>>> import numpy as np
>>> np.set_printoptions(precision=3, suppress=True, linewidth=140, legacy="1.25")
>>> data = np.load("mat.npy")
>>> data
array([[-4,  0,  0,  0,  0,  0,  0,  0,  0,  0],
       [ 0,  2,  0,  0,  0,  0,  0,  0,  0,  0],
       [ 0,  0, -1,  0,  0,  0,  0,  0,  0,  0],
       [ 0,  0,  0, -3,  0,  0,  0,  0,  0,  0],
       [ 0,  0,  0,  0,  4,  0,  0,  0,  0,  0],
       [ 0,  0,  0,  0,  0,  4,  0,  0,  0,  0],
       [ 0,  0,  0,  0,  0,  0, -5,  0,  0,  0],
       [ 0,  0,  0,  0,  0,  0,  0,  5,  0,  0],
       [ 0,  0,  0,  0,  0,  0,  0,  0, -5,  0],
       [ 0,  0,  0,  0,  0,  0,  0,  0,  0,  2]])
>>> np.sort(np.abs(np.linalg.eigvals(data)))
array([1., 2., 2., 3., 4., 4., 4., 5., 5., 5.])
>>> np.linalg.matrix_power(data, 2)
array([[16,  0,  0,  0,  0,  0,  0,  0,  0,  0],
       [ 0,  4,  0,  0,  0,  0,  0,  0,  0,  0],
       [ 0,  0,  1,  0,  0,  0,  0,  0,  0,  0],
       [ 0,  0,  0,  9,  0,  0,  0,  0,  0,  0],
       [ 0,  0,  0,  0, 16,  0,  0,  0,  0,  0],
       [ 0,  0,  0,  0,  0, 16,  0,  0,  0,  0],
       [ 0,  0,  0,  0,  0,  0, 25,  0,  0,  0],
       [ 0,  0,  0,  0,  0,  0,  0, 25,  0,  0],
       [ 0,  0,  0,  0,  0,  0,  0,  0, 25,  0],
       [ 0,  0,  0,  0,  0,  0,  0,  0,  0,  4]])
>>> np.allclose(data, data.T)
True
>>> mat = np.loadtxt("m.csv", delimiter=",")
>>> mat
array([[0.182, 0.121, 0.091, 0.061, 0.   , 0.061, 0.091, 0.121, 0.03 , 0.061, 0.121, 0.061],
       [0.161, 0.032, 0.   , 0.161, 0.161, 0.032, 0.032, 0.129, 0.129, 0.032, 0.097, 0.032],
       [0.122, 0.098, 0.049, 0.098, 0.098, 0.   , 0.122, 0.122, 0.122, 0.049, 0.049, 0.073],
       [0.1  , 0.125, 0.075, 0.125, 0.1  , 0.05 , 0.1  , 0.05 , 0.05 , 0.025, 0.075, 0.125],
       [0.05 , 0.075, 0.125, 0.025, 0.1  , 0.1  , 0.1  , 0.1  , 0.1  , 0.1  , 0.075, 0.05 ],
       [0.   , 0.152, 0.121, 0.03 , 0.03 , 0.03 , 0.152, 0.03 , 0.152, 0.091, 0.061, 0.152],
       [0.114, 0.068, 0.091, 0.091, 0.068, 0.068, 0.091, 0.091, 0.114, 0.068, 0.114, 0.023],
       [0.04 , 0.04 , 0.12 , 0.2  , 0.   , 0.04 , 0.04 , 0.2  , 0.08 , 0.08 , 0.12 , 0.04 ],
       [0.095, 0.095, 0.071, 0.   , 0.095, 0.071, 0.095, 0.095, 0.143, 0.071, 0.095, 0.071],
       [0.125, 0.   , 0.05 , 0.125, 0.075, 0.1  , 0.1  , 0.1  , 0.025, 0.075, 0.125, 0.1  ],
       [0.118, 0.059, 0.147, 0.118, 0.059, 0.147, 0.118, 0.029, 0.029, 0.029, 0.118, 0.029],
       [0.029, 0.059, 0.088, 0.118, 0.118, 0.029, 0.118, 0.088, 0.088, 0.088, 0.118, 0.059]])
>>> # row-stochastic, so 1 is an eigenvalue
>>> U, sv, vt = np.linalg.svd(mat)
>>> sv
array([1.013, 0.287, 0.219, 0.201, 0.159, 0.155, 0.103, 0.066, 0.064, 0.053, 0.021, 0.002])
>>> np.argmax(sv[:-1] / (sv[1:] + 1e-6)) + 1
11
>>> Y = U[:, :11] @ np.diag(sv[:11]) @ vt[:11]
>>> np.linalg.matrix_rank(Y)
11
>>> Y.round(3) + 0
array([[0.182, 0.121, 0.091, 0.061, 0.   , 0.061, 0.091, 0.121, 0.03 , 0.061, 0.121, 0.06 ],
       [0.161, 0.033, 0.   , 0.161, 0.161, 0.033, 0.032, 0.129, 0.129, 0.032, 0.097, 0.032],
       [0.122, 0.098, 0.049, 0.098, 0.098, 0.   , 0.122, 0.122, 0.122, 0.049, 0.049, 0.073],
       [0.1  , 0.125, 0.075, 0.125, 0.1  , 0.05 , 0.1  , 0.05 , 0.05 , 0.025, 0.075, 0.125],
       [0.05 , 0.075, 0.125, 0.025, 0.1  , 0.1  , 0.1  , 0.1  , 0.1  , 0.1  , 0.075, 0.05 ],
       [0.   , 0.152, 0.121, 0.03 , 0.03 , 0.031, 0.152, 0.03 , 0.151, 0.091, 0.061, 0.151],
       [0.114, 0.068, 0.092, 0.091, 0.068, 0.068, 0.091, 0.091, 0.114, 0.068, 0.114, 0.023],
       [0.04 , 0.04 , 0.12 , 0.2  , 0.   , 0.04 , 0.04 , 0.2  , 0.08 , 0.08 , 0.12 , 0.04 ],
       [0.095, 0.095, 0.072, 0.   , 0.095, 0.071, 0.095, 0.095, 0.143, 0.071, 0.095, 0.071],
       [0.125, 0.   , 0.05 , 0.125, 0.075, 0.1  , 0.1  , 0.1  , 0.025, 0.075, 0.125, 0.1  ],
       [0.118, 0.059, 0.147, 0.118, 0.059, 0.147, 0.118, 0.029, 0.029, 0.029, 0.118, 0.029],
       [0.029, 0.059, 0.088, 0.118, 0.118, 0.03 , 0.118, 0.088, 0.088, 0.088, 0.118, 0.059]])
>>> np.linalg.matrix_rank(mat, rtol=0.05)
10
